In [1]: import numpy as np

In [2]: from numpy import linalg as LA

In [3]: np.set_printoptions(precision=2, suppress=True, linewidth=160)

In [4]: feats = np.array([[0.0, 1.0, 1.0], [1.0, 0.0, 1.0], [1.0, 1.0, 0.0]])

In [5]: feats
Out[5]: 
array([[0., 1., 1.],
       [1., 0., 1.],
       [1., 1., 0.]])

In [6]: # equal to its transpose

In [7]: evals, V = LA.eigh(feats)

In [8]: evals
Out[8]: array([-1., -1.,  2.])

In [9]: evals.sum(), np.trace(feats)
Out[9]: (np.float64(0.0), np.float64(0.0))

In [10]: np.round(V.T @ feats @ V, 2) + 0
Out[10]: 
array([[-1.,  0.,  0.],
       [ 0., -1.,  0.],
       [ 0.,  0.,  2.]])

In [11]: np.abs(V[:, -1])
Out[11]: array([0.58, 0.58, 0.58])

In [12]: np.round(V @ np.diag(evals) @ V.T, 2) + 0
Out[12]: 
array([[0., 1., 1.],
       [1., 0., 1.],
       [1., 1., 0.]])

In [13]: (evals > 1e-8).sum(), (evals < -1e-8).sum()
Out[13]: (np.int64(1), np.int64(2))

In [14]: np.round(LA.eigvalsh(feats).min(), 2)
Out[14]: np.float64(-1.0)

In [15]: np.argwhere(np.triu(feats))
Out[15]: 
array([[0, 1],
       [0, 2],
       [1, 2]])

In [16]: np.trace(feats @ feats @ feats) // 6
Out[16]: np.float64(1.0)

In [17]: low = np.diag(feats.sum(axis=1)) - feats

In [18]: low @ np.ones(3)
Out[18]: array([0., 0., 0.])

In [19]: (LA.eigvalsh(low) < 1e-8).sum()
Out[19]: np.int64(1)

In [20]: m1 = np.load("arr.npy")

In [21]: m1
Out[21]: 
array([[ -8.76,   4.92,  -9.58],
       [ -2.96,  -4.7 , -11.39],
       [ 10.67,   6.23,  30.55],
       [  3.47,   1.92,   9.55],
       [  6.98,   1.62,  14.28],
       [  4.71,  -2.88,   9.45],
       [  2.22,   8.62,  15.27],
       [ -4.16,   2.26,  -4.41],
       [  9.24,  -4.32,  13.49],
       [  0.35,   1.78,  -0.51],
       [  1.48,   5.38,   9.07],
       [ -1.05,   7.82,   3.75],
       [ -8.08,   0.2 , -20.39],
       [  4.62,  -1.28,   9.06],
       [-12.7 ,  -5.57, -33.12],
       [ -3.76,  -0.13,  -5.73],
       [ -5.53,   0.34, -12.3 ],
       [ 11.98,  13.13,  41.69],
       [-24.88,  -2.61, -56.17]])

In [22]: U, sv, vt = LA.svd(m1, full_matrices=False)

In [23]: np.round(U.T @ U, 2) + 0
Out[23]: 
array([[1., 0., 0.],
       [0., 1., 0.],
       [0., 0., 1.]])

In [24]: np.abs(vt[0])
Out[24]: array([0.36, 0.13, 0.92])

In [25]: np.abs(U[:, 0]).round(6).argmax()
Out[25]: np.int64(18)

In [26]: np.cumsum(sv ** 2) / np.sum(sv ** 2)
Out[26]: array([0.96, 1.  , 1.  ])

In [27]: U.shape, sv.shape, vt.shape
Out[27]: ((19, 3), (3,), (3, 3))

In [28]: sv / sv[0]
Out[28]: array([1.  , 0.21, 0.03])

In [29]: np.round(vt @ vt.T, 2) + 0
Out[29]: 
array([[1., 0., 0.],
       [0., 1., 0.],
       [0., 0., 1.]])

In [30]: Y = m1 / np.sqrt((m1 ** 2).mean(axis=1, keepdims=True))

In [31]: Y[13]
Out[31]: array([ 0.78, -0.22,  1.53])

In [32]: q, _ = LA.qr(np.array([[-0.1, -0.5, 0.5, -1.3],
    ...:     [1.6, 1.3, 0.1, 1.0],
    ...:     [0.5, 0.4, -0.3, 2.1],
    ...:     [-1.2, 0.5, 0.5, 0.1]]))

In [33]: E = 5 * q

In [34]: E
Out[34]: 
array([[-0.24,  1.79,  4.13, -2.16],
       [ 3.88, -2.53,  1.72,  0.77],
       [ 1.21, -0.77, -1.9 , -4.4 ],
       [-2.91, -3.85,  1.16, -0.63]])

In [35]: Y = LA.inv(E)

In [36]: round(float(LA.slogdet(E)[0]), 2)
Out[36]: -1.0

In [37]: LA.inv(Y)
Out[37]: 
array([[-0.24,  1.79,  4.13, -2.16],
       [ 3.88, -2.53,  1.72,  0.77],
       [ 1.21, -0.77, -1.9 , -4.4 ],
       [-2.91, -3.85,  1.16, -0.63]])

In [38]: Y
Out[38]: 
array([[-0.01,  0.16,  0.05, -0.12],
       [ 0.07, -0.1 , -0.03, -0.15],
       [ 0.17,  0.07, -0.08,  0.05],
       [-0.09,  0.03, -0.18, -0.03]])

In [39]: (np.abs(Y) > 1e-9).astype(int)
Out[39]: 
array([[1, 1, 1, 1],
       [1, 1, 1, 1],
       [1, 1, 1, 1],
       [1, 1, 1, 1]])

In [40]: Y = E / np.sqrt((E ** 2).mean(axis=1, keepdims=True))

In [41]: LA.matrix_rank(Y) == LA.matrix_rank(E)
Out[41]: np.True_

In [42]: LA.matrix_rank(E - E.mean(axis=1, keepdims=True))
Out[42]: np.int64(3)

In [43]: hat = np.triu(np.array([[4, 4, 1, 2], [0, 3, 1, 1], [2, 4, 3, 4], [0, 1, 3, 3]]), 1) + np.eye(4)

In [44]: Y = hat @ E @ LA.inv(hat)

In [45]: np.round(np.poly(Y), 2) + 0
Out[45]: array([   1.  ,    5.3 ,    0.  , -132.59, -625.  ])

In [46]: np.round(np.trace(Y), 2), np.round(np.trace(E), 2)
Out[46]: (np.float64(-5.3), np.float64(-5.3))

In [47]: mat = np.loadtxt("case15.csv", delimiter=",")

In [48]: mat
Out[48]: 
array([[ 0.71, -0.43, -0.14],
       [-0.43,  0.26,  0.09],
       [-0.14,  0.09,  0.03]])

In [49]: # looks like rank 1

In [50]: f, g = mat[0], mat[2]

In [51]: round(float(f @ f), 2)
Out[51]: 0.71

In [52]: pr = (f @ g) / (f @ f) * f

In [53]: np.round(g - pr, 2) + 0
Out[53]: array([0., 0., 0.])

In [54]: round((g - pr) @ f, 2)
Out[54]: np.float64(-0.0)

In [55]: LA.matrix_rank(np.outer(f, g))
Out[55]: np.int64(1)

In [56]: J = np.loadtxt("m.csv", delimiter=",")

In [57]: J
Out[57]: 
array([[3., 3., 0.],
       [3., 1., 0.],
       [3., 2., 0.],
       [3., 0., 0.],
       [3., 0., 0.],
       [3., 1., 0.],
       [3., 1., 0.],
       [3., 2., 0.],
       [3., 0., 0.],
       [3., 1., 0.],
       [3., 0., 0.],
       [3., 0., 0.],
       [3., 3., 0.]])

In [58]: # row 4 repeats row 3

In [59]: U, sv, vt = LA.svd(J)

In [60]: np.argmax(sv[:-1] / (sv[1:] + 1e-6)) + 1
Out[60]: np.int64(2)

In [61]: Y = U[:, :2] @ np.diag(sv[:2]) @ vt[:2]

In [62]: LA.matrix_rank(J, rtol=0.05)
Out[62]: np.int64(2)

In [63]: round(LA.norm(J - Y, 2), 2), sv[2]
Out[63]: (np.float64(0.0), np.float64(0.0))

In [64]: np.argsort(-LA.norm(J, axis=0).round(6), kind="stable")[:3]
Out[64]: array([0, 1, 2])

In [65]: LA.matrix_rank(J, rtol=0.1)
Out[65]: np.int64(2)

In [66]: [round(float(x), 2) for x in LA.svd(J, compute_uv=False)[:3]]
Out[66]: [11.57, 3.61, 0.0]

In [67]: w1 = np.array([[0, 0, 1, 3], [0, -1, 1, 3], [-1, -2, 2, -1]])

In [68]: c = np.array([1, 0, 2, 0])

In [69]: H = np.maximum(J @ w1 + c, 0)

In [70]: (H > 0).mean(axis=0)
Out[70]: array([1., 0., 1., 1.])

In [71]: LA.matrix_rank(H)
Out[71]: np.int64(2)

In [72]: cent = np.array([[2, 0], [3, 2], [1, 0], [1, 5]])

In [73]: (H @ cent).round(6).argmax(axis=1)
Out[73]: array([1, 1, 1, 1, 1, 1, 1, 1, 1, 1, 1, 1, 1])

In [74]: w1 @ cent
Out[74]: 
array([[ 4, 15],
       [ 1, 13],
       [-7, -9]])

In [75]: K = np.array([[4, 4, 1], [5, 1, 2], [1, 1, 3]])

In [76]: Y = K / np.sqrt((K ** 2).mean(axis=1, keepdims=True))

In [77]: K - K.mean(axis=1, keepdims=True)
Out[77]: 
array([[ 1.  ,  1.  , -2.  ],
       [ 2.33, -1.67, -0.67],
       [-0.67, -0.67,  1.33]])

In [78]: rng = np.random.default_rng(60069)

In [79]: idx = rng.permutation(3)

In [80]: idx
Out[80]: array([0, 1, 2])

In [81]: Y = K[idx][:, idx]

In [82]: np.trace(Y)
Out[82]: np.int64(8)

In [83]: round(LA.det(Y), 2), round(float(LA.det(K[idx])), 2)
Out[83]: (np.float64(-44.0), -44.0)

In [84]: Y
Out[84]: 
array([[4, 4, 1],
       [5, 1, 2],
       [1, 1, 3]])

In [85]: round(float(LA.det(Y.T)), 2)
Out[85]: -44.0

In [86]: LA.eigvals(Y)
Out[86]: array([-2.27,  7.79,  2.49])

In [87]: np.kron(np.eye(2, dtype=int), Y)
Out[87]: 
array([[4, 4, 1, 0, 0, 0],
       [5, 1, 2, 0, 0, 0],
       [1, 1, 3, 0, 0, 0],
       [0, 0, 0, 4, 4, 1],
       [0, 0, 0, 5, 1, 2],
       [0, 0, 0, 1, 1, 3]])

In [88]: round(LA.det(Y[::-1]), 2)
Out[88]: np.float64(44.0)

In [89]: np.einsum("ii->", Y)
Out[89]: np.int64(8)

In [90]: np.einsum("ij,ji->", Y, Y)
Out[90]: np.int64(72)

In [91]: np.poly(Y)
Out[91]: array([ 1., -8., -4., 44.])

In [92]: Y = np.array([[0.5, -1.3], [0.2, 0.4], [-0.6, -1.1], [-0.4, 0.2]])

In [93]: cent = np.array([[-0.8, -0.5, 1.9], [-0.3, 0.6, -0.4]])

In [94]: F = Y @ cent

In [95]: F
Out[95]: 
array([[-0.01, -1.03,  1.47],
       [-0.28,  0.14,  0.22],
       [ 0.81, -0.36, -0.7 ],
       [ 0.26,  0.32, -0.84]])

In [96]: U, sv, vt = LA.svd(F)

In [97]: np.argmax(sv[:-1] / (sv[1:] + 1e-6)) + 1
Out[97]: np.int64(2)

In [98]: Y = U[:, :2] @ np.diag(sv[:2]) @ vt[:2]

In [99]: np.round(LA.norm(F - Y, 2), 2), round(float(sv[2]), 2)
Out[99]: (np.float64(0.0), 0.0)

In [100]: round(LA.norm(F - Y) / LA.norm(F), 2)
Out[100]: np.float64(0.0)

In [101]: Y
Out[101]: 
array([[-0.01, -1.03,  1.47],
       [-0.28,  0.14,  0.22],
       [ 0.81, -0.36, -0.7 ],
       [ 0.26,  0.32, -0.84]])

In [102]: U, sv, vt = LA.svd(F)

In [103]: V = vt[:(sv > 1e-8).sum()]

In [104]: x0 = F[0] + 3 * F[2] + rng.integers(2) * np.eye(3)[2]

In [105]: x0
Out[105]: array([ 2.42, -2.11,  0.37])

In [106]: np.round(LA.norm(x0 - V.T @ V @ x0), 2)
Out[106]: np.float64(0.44)

In [107]: np.diag(V.T @ V)
Out[107]: array([0.57, 0.62, 0.81])

In [108]: LA.matrix_rank(np.vstack([F, x0]))
Out[108]: np.int64(3)

In [109]: np.allclose(V.T @ V @ x0, x0)
Out[109]: False

In [110]: V.T @ V
Out[110]: 
array([[ 0.57, -0.4 , -0.29],
       [-0.4 ,  0.62, -0.27],
       [-0.29, -0.27,  0.81]])

In [111]: F @ LA.pinv(F) @ F
Out[111]: 
array([[-0.01, -1.03,  1.47],
       [-0.28,  0.14,  0.22],
       [ 0.81, -0.36, -0.7 ],
       [ 0.26,  0.32, -0.84]])

In [112]: np.abs(np.diag(LA.qr(F)[1])) > 1e-9
Out[112]: array([ True,  True, False])

In [113]: LA.lstsq(F[:-1].T, F[-1])[2]
Out[113]: np.int32(2)

In [114]: np.round(np.trace(LA.pinv(F) @ F), 2)
Out[114]: np.float64(2.0)

In [115]: t = np.radians(30)

In [116]: r_ = np.eye(3)

In [117]: r_[2, 2] = r_[0, 0] = np.cos(t)

In [118]: r_[2, 0], r_[0, 2] = -np.sin(t), np.sin(t)

In [119]: r_
Out[119]: 
array([[ 0.87,  0.  ,  0.5 ],
       [ 0.  ,  1.  ,  0.  ],
       [-0.5 ,  0.  ,  0.87]])

In [120]: Y = F @ r_.T

In [121]: np.round(LA.svd(F, compute_uv=False), 2) + 0, np.round(LA.svd(Y, compute_uv=False), 2) + 0
Out[121]: (array([2.08, 1.1 , 0.  ]), array([2.08, 1.1 , 0.  ]))

In [122]: Y
Out[122]: 
array([[ 0.73, -1.03,  1.28],
       [-0.13,  0.14,  0.33],
       [ 0.35, -0.36, -1.01],
       [-0.19,  0.32, -0.86]])

In [123]: LA.lstsq(Y[:-1].T, Y[-1])[2]
Out[123]: np.int32(2)

In [124]: Y @ LA.pinv(Y) @ Y
Out[124]: 
array([[ 0.73, -1.03,  1.28],
       [-0.13,  0.14,  0.33],
       [ 0.35, -0.36, -1.01],
       [-0.19,  0.32, -0.86]])

In [125]: np.abs(np.diag(LA.qr(Y)[1])) > 1e-9
Out[125]: array([ True,  True, False])

In [126]: np.unique(Y.round(6), axis=0).shape
Out[126]: (4, 3)

In [127]: W0 = np.load("x.npy")

In [128]: W0
Out[128]: 
array([[ 3,  0,  0,  0],
       [ 0,  0,  0,  0],
       [ 0,  0, -1,  0],
       [ 0,  0,  0, -2]])

In [129]: # triangular, det is the product of the diagonal

In [130]: evals, V = LA.eigh(W0)

In [131]: V @ np.diag(evals) @ V.T
Out[131]: 
array([[ 3.,  0.,  0.,  0.],
       [ 0.,  0.,  0.,  0.],
       [ 0.,  0., -1.,  0.],
       [ 0.,  0.,  0., -2.]])

In [132]: (evals > 1e-8).sum(), (evals < -1e-8).sum()
Out[132]: (np.int64(1), np.int64(2))

In [133]: V.T @ V
Out[133]: 
array([[1., 0., 0., 0.],
       [0., 1., 0., 0.],
       [0., 0., 1., 0.],
       [0., 0., 0., 1.]])

In [134]: np.abs(V[:, -1])
Out[134]: array([1., 0., 0., 0.])

In [135]: np.abs(V[:, -1]).round(6).argmax()
Out[135]: np.int64(0)

In [136]: np.unique(evals.round(6) + 0, return_counts=True)[1]
Out[136]: array([1, 1, 1, 1])

In [137]: blk = np.stack([W0, 3 * W0, W0[::-1]])

In [138]: blk.shape
Out[138]: (3, 4, 4)

In [139]: LA.matrix_rank(blk)
Out[139]: array([3, 3, 3])

In [140]: (blk @ W0.T).shape
Out[140]: (3, 4, 4)

In [141]: LA.det(blk)
Out[141]: array([0., 0., 0.])

In [142]: LA.norm(blk, axis=(1, 2))
Out[142]: array([ 3.74, 11.22,  3.74])

In [143]: np.einsum("bij,cij->bc", blk, blk)
Out[143]: 
array([[ 14,  42,   0],
       [ 42, 126,   0],
       [  0,   0,  14]])

In [144]: blk.sum(axis=0)
Out[144]: 
array([[12,  0,  0, -2],
       [ 0,  0, -1,  0],
       [ 0,  0, -4,  0],
       [ 3,  0,  0, -8]])

In [145]: U, sv, vt = LA.svd(W0)

In [146]: sv
Out[146]: array([3., 2., 1., 0.])

In [147]: np.argmax(sv[:-1] / (sv[1:] + 1e-6)) + 1
Out[147]: np.int64(3)

In [148]: Y = U[:, :3] @ np.diag(sv[:3]) @ vt[:3]

In [149]: LA.matrix_rank(W0, rtol=0.05)
Out[149]: np.int64(3)

In [150]: LA.matrix_rank(Y)
Out[150]: np.int64(3)

In [151]: round(float(LA.norm(W0 - Y) / LA.norm(W0)), 2)
Out[151]: 0.0
